In [1]: import numpy as np

In [2]: np.set_printoptions(precision=1, suppress=True, linewidth=120)

In [3]: feats = np.load("dump.npy")

In [4]: print(feats)
[[ -4.   3.   0.   2.]
 [  0.   1.   0.   0.]
 [  4.  -3.   0.  -2.]
 [-12.   7.   0.   6.]]

In [5]: # null space of dimension 2

In [6]: np.linalg.eigvals(feats)
Out[6]: array([0., 2., 0., 1.])

In [7]: np.kron(np.eye(2, dtype=int), feats)
Out[7]: 
array([[ -4.,   3.,   0.,   2.,  -0.,   0.,   0.,   0.],
       [  0.,   1.,   0.,   0.,   0.,   0.,   0.,   0.],
       [  4.,  -3.,   0.,  -2.,   0.,  -0.,   0.,  -0.],
       [-12.,   7.,   0.,   6.,  -0.,   0.,   0.,   0.],
       [ -0.,   0.,   0.,   0.,  -4.,   3.,   0.,   2.],
       [  0.,   0.,   0.,   0.,   0.,   1.,   0.,   0.],
       [  0.,  -0.,   0.,  -0.,   4.,  -3.,   0.,  -2.],
       [ -0.,   0.,   0.,   0., -12.,   7.,   0.,   6.]])

In [8]: np.einsum("ii->", feats)
Out[8]: np.float64(3.0)

In [9]: np.einsum("ij,ji->", feats, feats)
Out[9]: np.float64(5.0)

In [10]: round(float(np.linalg.det(feats.T)), 1)
Out[10]: 0.0

In [11]: np.poly(feats)
Out[11]: array([ 1., -3.,  2.,  0.,  0.])

In [12]: np.argsort(-np.linalg.norm(feats, axis=0).round(6), kind="stable")[:3]
Out[12]: array([0, 1, 3])

In [13]: np.linalg.cond(feats) > 100
Out[13]: np.True_

In [14]: [round(float(x), 1) for x in np.linalg.svd(feats, compute_uv=False)[:3]]
Out[14]: [16.9, 1.2, 0.0]

In [15]: print(np.linalg.matrix_rank(feats, rtol=0.1))
1

In [16]: rng = np.random.default_rng(874)

In [17]: lab = rng.permutation(4)

In [18]: lab
Out[18]: array([1, 0, 3, 2])

In [19]: B = feats[lab][:, lab]

In [20]: print(np.trace(B))
3.0

In [21]: B
Out[21]: 
array([[  1.,   0.,   0.,   0.],
       [  3.,  -4.,   2.,   0.],
       [  7., -12.,   6.,   0.],
       [ -3.,   4.,  -2.,   0.]])

In [22]: np.sort(np.abs(np.linalg.eigvals(feats)))
Out[22]: array([0., 0., 1., 2.])

In [23]: round(np.linalg.det(feats), 1)
Out[23]: np.float64(0.0)

In [24]: print((feats + feats.T) / 2)
[[-4.   1.5  2.  -5. ]
 [ 1.5  1.  -1.5  3.5]
 [ 2.  -1.5  0.  -1. ]
 [-5.   3.5 -1.   6. ]]

In [25]: np.linalg.matrix_power(feats, 2)
Out[25]: 
array([[ -8.,   5.,   0.,   4.],
       [  0.,   1.,   0.,   0.],
       [  8.,  -5.,   0.,  -4.],
       [-24.,  13.,   0.,  12.]])

In [26]: round(float(np.abs(np.linalg.eigvals(feats)).max()), 1)
Out[26]: 2.0

In [27]: np.allclose(feats, feats.T)
Out[27]: False

In [28]: x0 = np.array([-4, 1, -5, -1])

In [29]: feats @ (2 * x0)
Out[29]: array([ 34.,   2., -34.,  98.])

In [30]: (feats @ x0).argmax()
Out[30]: np.int64(3)

In [31]: print(feats @ np.eye(4)[3])
[ 2.  0. -2.  6.]

In [32]: print(np.linalg.norm(feats @ x0) <= np.linalg.norm(feats, 2) * np.linalg.norm(x0) + 1e-9)
True

In [33]: E = np.load("layer5.npy")

In [34]: E
Out[34]: 
array([[4., 1., 1., 1., 1., 1., 1., 1., 1., 1., 1., 1., 1.],
       [1., 4., 1., 1., 1., 1., 1., 1., 1., 1., 1., 1., 1.],
       [1., 1., 4., 1., 1., 1., 1., 1., 1., 1., 1., 1., 1.],
       [1., 1., 1., 4., 1., 1., 1., 1., 1., 1., 1., 1., 1.],
       [1., 1., 1., 1., 4., 1., 1., 1., 1., 1., 1., 1., 1.],
       [1., 1., 1., 1., 1., 4., 1., 1., 1., 1., 1., 1., 1.],
       [1., 1., 1., 1., 1., 1., 4., 1., 1., 1., 1., 1., 1.],
       [1., 1., 1., 1., 1., 1., 1., 4., 1., 1., 1., 1., 1.],
       [1., 1., 1., 1., 1., 1., 1., 1., 4., 1., 1., 1., 1.],
       [1., 1., 1., 1., 1., 1., 1., 1., 1., 4., 1., 1., 1.],
       [1., 1., 1., 1., 1., 1., 1., 1., 1., 1., 4., 1., 1.],
       [1., 1., 1., 1., 1., 1., 1., 1., 1., 1., 1., 4., 1.],
       [1., 1., 1., 1., 1., 1., 1., 1., 1., 1., 1., 1., 4.]])

In [35]: t3 = np.stack([feats, -2 * feats, feats[::-1]])

In [36]: np.linalg.matrix_rank(t3.reshape(3, -1))
Out[36]: np.int64(2)

In [37]: np.einsum("bij,cij->bc", t3, t3)
Out[37]: 
array([[ 288., -576.,  156.],
       [-576., 1152., -312.],
       [ 156., -312.,  288.]])

In [38]: t3.shape
Out[38]: (3, 4, 4)

In [39]: np.linalg.det(t3)
Out[39]: array([0., 0., 0.])

In [40]: print(np.linalg.norm(t3, axis=(1, 2)))
[17.  33.9 17. ]

In [41]: print((t3 @ feats.T).shape)
(3, 4, 4)
